$ python -q
>>> import numpy as np
>>> from numpy import linalg as LA
>>> np.set_printoptions(precision=2, suppress=True, linewidth=100)
>>> mat = np.load("run4.npy")
>>> print(mat)
[[2 2 0 3]
 [3 1 0 2]
 [0 0 3 0]
 [3 2 0 0]]
>>> evals, vecs = LA.eig(mat)
>>> np.sort(LA.eigvals(mat @ mat))
array([ 1.  ,  4.51,  9.  , 37.49])
>>> evals
array([ 6.12, -2.12, -1.  ,  3.  ])
>>> np.sort(LA.eigvals(mat.T))
array([-2.12, -1.  ,  3.  ,  6.12])
>>> vec = np.array([-8, 5, -9, 0])
>>> y = mat @ vec
>>> y
array([ -6, -19, -27, -14])
>>> np.round(LA.solve(mat, y + mat[:, 2]), 2) + 0
array([-8.,  5., -8.,  0.])
>>> LA.solve(mat.T, mat[2])
array([0., 0., 1., 0.])
>>> X = np.load("w.npy")
>>> X
array([[-0.7,  0.3,  2.6, -0.7],
       [ 0.8, -0.4,  0.9,  0.2],
       [-1.3, -0.3, -1.9,  0.7],
       [ 0.9, -1. ,  0.2,  0.8]])
>>> Uu, sigma, vt = LA.svd(X)
>>> np.argmax(sigma[:-1] / (sigma[1:] + 1e-6)) + 1
np.int64(3)
>>> sigma
array([3.5 , 2.09, 1.09, 0.04])
>>> B = Uu[:, :3] @ np.diag(sigma[:3]) @ vt[:3]
>>> print(LA.matrix_rank(X, rtol=0.05))
3
>>> (X - X.T) / 2
array([[ 0.  , -0.25,  1.95, -0.8 ],
       [ 0.25,  0.  ,  0.6 ,  0.6 ],
       [-1.95, -0.6 ,  0.  ,  0.25],
       [ 0.8 , -0.6 , -0.25,  0.  ]])
>>> print(np.allclose(X, X.T))
False
>>> (X + X.T) / 2
array([[-0.7 ,  0.55,  0.65,  0.1 ],
       [ 0.55, -0.4 ,  0.3 , -0.4 ],
       [ 0.65,  0.3 , -1.9 ,  0.45],
       [ 0.1 , -0.4 ,  0.45,  0.8 ]])
>>> print(np.round(np.abs(LA.eigvals(X)).max(), 2))
2.26
>>> np.trace(X)
np.float64(-2.2)
>>> vec = np.array([3, 2, -2, -3])
>>> h1 = np.maximum(X @ vec, 0)
>>> np.flatnonzero(h1 > 1e-9)
array([], dtype=int64)
>>> print(X * (h1 > 1e-9)[:, None])
[[-0.  0.  0. -0.]
 [ 0. -0.  0.  0.]
 [-0. -0. -0.  0.]
 [ 0. -0.  0.  0.]]
>>> X.T @ h1
array([0., 0., 0., 0.])
>>> np.maximum(X @ vec, 0) - np.maximum(-X @ vec, 0)
array([-4.6, -0.8, -2.8, -2.1])
>>> print(np.tanh(X @ vec))
[-1.   -0.66 -0.99 -0.97]
>>> h1
array([0., 0., 0., 0.])
>>> vec = np.array([1, 0, 1, 3])
>>> y = X @ vec
>>> y
array([-0.2,  2.3, -1.1,  3.5])
>>> np.round(LA.solve(X.T, X[0]), 2) + 0
array([1., 0., 0., 0.])
>>> print(np.round(LA.solve(X, y), 2) + 0)
[1. 0. 1. 3.]
>>> np.round(LA.solve(X, X[:, 2]), 2) + 0
array([0., 0., 1., 0.])
>>> K = np.load("test9.npy")
>>> K
array([[ 3,  0, 12],
       [ 0,  1,  0],
       [ 3,  1, 12],
       [ 2,  0,  8]])
>>> gram = K.T @ K
>>> print(np.diag(gram))
[ 22   2 352]
>>> np.trace(gram), (K ** 2).sum()
(np.int64(376), np.int64(376))
>>> print(LA.matrix_rank(gram))
2
>>> (K @ K.T).shape
(4, 4)
>>> f = np.array([3, 2])
>>> print(np.correlate(K[1], K[0], "full"))
[ 0 12  0  3  0]
>>> print(np.convolve(K[1], f))
[0 3 2 0]
>>> print(np.array([np.convolve(row, f, "same") for row in K]))
[[ 9  6 36]
 [ 0  3  2]
 [ 9  9 38]
 [ 6  4 24]]
>>> B = np.array([[4, -5], [5, 5]])
>>> Z = np.kron(B, K)
>>> Z
array([[ 12,   0,  48, -15,   0, -60],
       [  0,   4,   0,   0,  -5,   0],
       [ 12,   4,  48, -15,  -5, -60],
       [  8,   0,  32, -10,   0, -40],
       [ 15,   0,  60,  15,   0,  60],
       [  0,   5,   0,   0,   5,   0],
       [ 15,   5,  60,  15,   5,  60],
       [ 10,   0,  40,  10,   0,  40]])
>>> LA.matrix_rank(Z)
np.int64(4)
>>> feats = np.load("arr.npy")
>>> print(feats)
[[-0.06  0.08  0.24]
 [-0.5  -0.64 -0.57]
 [-0.87  0.36  0.31]
 [ 0.   -0.68  0.73]]
>>> # orthonormal columns
>>> vec = np.array([0, 0, 1])
>>> y = feats @ vec
>>> print(np.round(LA.pinv(feats) @ feats, 2) + 0)
[[1. 0. 0.]
 [0. 1. 0.]
 [0. 0. 1.]]
>>> print(y)
[ 0.24 -0.57  0.31  0.73]
>>> rng = np.random.default_rng(767)
>>> y = y + 0.3 * rng.normal(size=4)
>>> y
array([ 0.42, -0.66, -0.02,  0.54])
>>> coef, *_ = LA.lstsq(feats, y)
>>> round(LA.norm(y - feats @ coef), 2)
np.float64(0.24)
>>> [round(float(LA.norm(LA.solve(feats.T @ feats + lam * np.eye(3), feats.T @ y))), 2) for lam in (0, 1, 10, 100)]
[0.92, 0.46, 0.08, 0.01]
>>> coef.round()
array([0., 0., 1.])
>>> coef
array([0.32, 0.09, 0.86])
